>>> import numpy as np
>>> np.set_printoptions(precision=2, suppress=True, linewidth=140, floatmode="fixed")
>>> rnd = lambda a: np.round(a, 2) + 0
>>> J = np.load("w.npy")
>>> J
array([[ 0.00, -1.30,  0.20, -1.50],
       [-1.50, -0.40,  0.10, -0.70],
       [ 0.21, -0.93,  0.40, -1.77]])
>>> gram = J.T @ J
>>> rnd(np.diag(gram))
array([2.29, 2.71, 0.21, 5.87])
>>> rnd(np.trace(gram)), rnd((J ** 2).sum())
(np.float64(11.09), np.float64(11.09))
>>> (J @ J.T).shape
(3, 3)
>>> rnd(gram)
array([[ 2.29,  0.40, -0.07,  0.68],
       [ 0.40,  2.71, -0.67,  3.88],
       [-0.07, -0.67,  0.21, -1.08],
       [ 0.68,  3.88, -1.08,  5.87]])
>>> ev, evecs = np.linalg.eigh(gram)
>>> x = np.array([0, 4, 8, 3])
>>> rnd(x @ gram @ x / (x @ x)), rnd(ev[0]), rnd(ev[-1])
(np.float64(1.21), np.float64(0.0), np.float64(8.77))
>>> print(rnd(x @ gram @ x))
108.01
>>> print(rnd(evecs * np.abs(ev) @ evecs.T))
[[ 2.29  0.40 -0.07  0.68]
 [ 0.40  2.71 -0.67  3.88]
 [-0.07 -0.67  0.21 -1.08]
 [ 0.68  3.88 -1.08  5.87]]
>>> rnd(np.linalg.eigvalsh(gram[1:, 1:]))
array([0.00, 0.13, 8.67])
>>> B = J / np.linalg.norm(J, axis=1, keepdims=True)
>>> gram = B @ B.T
>>> rnd(gram)
array([[1.00, 0.47, 0.96],
       [0.47, 1.00, 0.38],
       [0.96, 0.38, 1.00]])
>>> print(np.argwhere(np.triu(np.abs(gram) > 0.95, 1)))
[[0 2]]
>>> rnd(gram[2])
array([0.96, 0.38, 1.00])
>>> def softmax(z):
...     e = np.exp(z - z.max(axis=-1, keepdims=True))
...     return e / e.sum(axis=-1, keepdims=True)
... 
>>> rnd(softmax(J[2] + 5))
array([0.37, 0.12, 0.45, 0.05])
>>> scores = J @ J.T / np.sqrt(4)
>>> softmax(scores).round(6).argmax(axis=1)
array([0, 1, 2])
>>> B = np.array([[3, -2], [-2, 1], [-3, 0], [3, -1]])
>>> np.vstack([J, B.T]).shape
(5, 4)
>>> print(np.linalg.matrix_rank(np.vstack([J, B.T])))
4
>>> print(rnd(np.einsum("ik,kj->ij", J, B)))
[[-2.50  0.20]
 [-6.10  3.30]
 [-4.02  0.42]]
>>> np.linalg.matrix_rank(J @ B)
np.int64(2)
>>> B = np.array([[2, -3, 0, 0], [2, 2, 2, 3], [0, -1, 1, 2], [-2, 0, -2, -2]])
>>> B[-1] = B[0]
>>> data = B + 0.02 * np.eye(4)
>>> print(data)
[[ 2.02 -3.00  0.00  0.00]
 [ 2.00  2.02  2.00  3.00]
 [ 0.00 -1.00  1.02  2.00]
 [ 2.00 -3.00  0.00  0.02]]
>>> rnd(data @ data)
array([[ -1.92, -12.12,  -6.00,  -9.00],
       [ 14.08, -12.92,   6.08,  10.12],
       [  2.00,  -9.04,  -0.96,  -0.92],
       [ -1.92, -12.12,  -6.00,  -9.00]])
>>> np.allclose(data, data.T)
False
>>> rnd(np.linalg.matrix_power(data, 2))
array([[ -1.92, -12.12,  -6.00,  -9.00],
       [ 14.08, -12.92,   6.08,  10.12],
       [  2.00,  -9.04,  -0.96,  -0.92],
       [ -1.92, -12.12,  -6.00,  -9.00]])
>>> np.allclose(data @ data.T, data.T @ data)
False
>>> B = np.array([[7, 0], [4, 7], [0, 6], [4, 6]])
>>> np.linalg.matrix_rank(data @ B)
np.int64(2)
>>> print(np.einsum("ij->j", data))
[ 6.02 -4.98  3.02  5.02]
>>> print(rnd(np.einsum("ik,kj->ij", data, B)))
[[  2.14 -21.00]
 [ 34.08  44.14]
 [  4.00  11.12]
 [  2.08 -20.88]]
>>> np.linalg.matrix_rank(np.vstack([data, B.T]))
np.int64(4)
>>> rnd(np.einsum("ik,kj->ji", data, B))
array([[  2.14,  34.08,   4.00,   2.08],
       [-21.00,  44.14,  11.12, -20.88]])
>>> np.vstack([data, B.T]).shape
(6, 4)
>>> left, s, Vh = np.linalg.svd(data)
>>> rnd(s)
array([5.24, 4.78, 1.69, 0.01])
>>> B = left[:, :3] @ np.diag(s[:3]) @ Vh[:3]
>>> np.linalg.matrix_rank(B)
np.int64(3)
>>> np.linalg.matrix_rank(data, rtol=0.05)
np.int64(3)
>>> rnd(np.abs(data - B).max())
np.float64(0.0)
>>> rng = np.random.default_rng(471)
>>> z = rng.permutation(4)
>>> print(z)
[1 2 0 3]
>>> B = data[z][:, z]
>>> np.allclose(B, data)
False
>>> B
array([[ 2.02,  2.00,  2.00,  3.00],
       [-1.00,  1.02,  0.00,  2.00],
       [-3.00,  0.00,  2.02,  0.00],
       [-3.00,  0.00,  2.00,  0.02]])
>>> np.diag(B)
array([2.02, 1.02, 2.02, 0.02])
>>> m1 = np.load("layer6.npy")
>>> m1
array([[ 5,  4,  3],
       [ 0,  0,  0],
       [ 0,  0,  0],
       [ 5,  4,  6],
       [ 5,  4,  6],
       [-5,  0,  5],
       [ 0,  0,  0],
       [ 5,  4,  3],
       [ 0,  0,  0],
       [ 0,  4,  8],
       [ 0,  0,  0],
       [ 5,  4,  6],
       [ 0,  4,  8],
       [ 0,  0,  0],
       [-5,  0,  5],
       [ 0,  0,  0],
       [ 5,  4,  3],
       [ 5,  4,  3],
       [ 0,  0,  0]])
>>> # rows 1 and 2 are equal
>>> Ac = m1 - m1.mean(axis=0)
>>> evecs = np.linalg.svd(Ac)[2][:2]
>>> B = Ac - Ac @ evecs.T @ evecs
>>> rnd(np.cov(Ac @ evecs.T, rowvar=False))
array([[15.41,  0.00],
       [ 0.00,  8.05]])
>>> np.linalg.norm(B, axis=1).round(6).argmax()
np.int64(3)
>>> d = np.linalg.norm(m1[:, None] - m1[None], axis=-1)
>>> print(d[2].round(6).argsort(kind="stable")[:4])
[1 2 6 8]
>>> print((d + 1e9 * np.eye(19)).round(6).argmin(axis=1))
[ 7  2  1  4  3 14  1  0  1 12  1  3  9  1  5  1  0  0  1]
>>> mat = np.load("mat.npy")
>>> mat
array([[1, 0, 0],
       [4, 1, 0],
       [2, 3, 1]])
>>> # triangular
>>> np.allclose(mat @ mat.T, mat.T @ mat)
False
>>> rnd(np.linalg.det(mat))
np.float64(1.0)
>>> np.linalg.matrix_power(mat, 2)
array([[ 1,  0,  0],
       [ 8,  1,  0],
       [16,  6,  1]])
>>> np.trace(mat)
np.int64(3)
>>> rnd(np.abs(np.linalg.eigvals(mat)).max())
np.float64(1.0)
>>> ev, evecs = np.linalg.eig(mat)
>>> rnd(np.sort(np.linalg.eigvals(mat.T)))
array([1.00, 1.00, 1.00])
>>> rnd(np.sort(np.linalg.eigvals(np.linalg.inv(mat))))
array([1.00, 1.00, 1.00])
>>> rnd(np.sort(np.linalg.eigvals(mat @ mat)))
array([1.00, 1.00, 1.00])
>>> mat @ evecs[:, 0] - ev[0] * evecs[:, 0]
array([0.00, 0.00, 0.00])
>>> left, s, Vh = np.linalg.svd(mat, full_matrices=False)
>>> rnd(left.T @ left)
array([[1.00, 0.00, 0.00],
       [0.00, 1.00, 0.00],
       [0.00, 0.00, 1.00]])
>>> rnd(left.T @ mat @ Vh.T)
array([[5.23, 0.00, 0.00],
       [0.00, 2.16, 0.00],
       [0.00, 0.00, 0.09]])
>>> print(np.allclose(left * s @ Vh, mat))
True
>>> (s > 1e-8).sum()
np.int64(3)
>>> rnd(s)
array([5.23, 2.16, 0.09])
>>> print(rnd(s / s[0]))
[1.00 0.41 0.02]
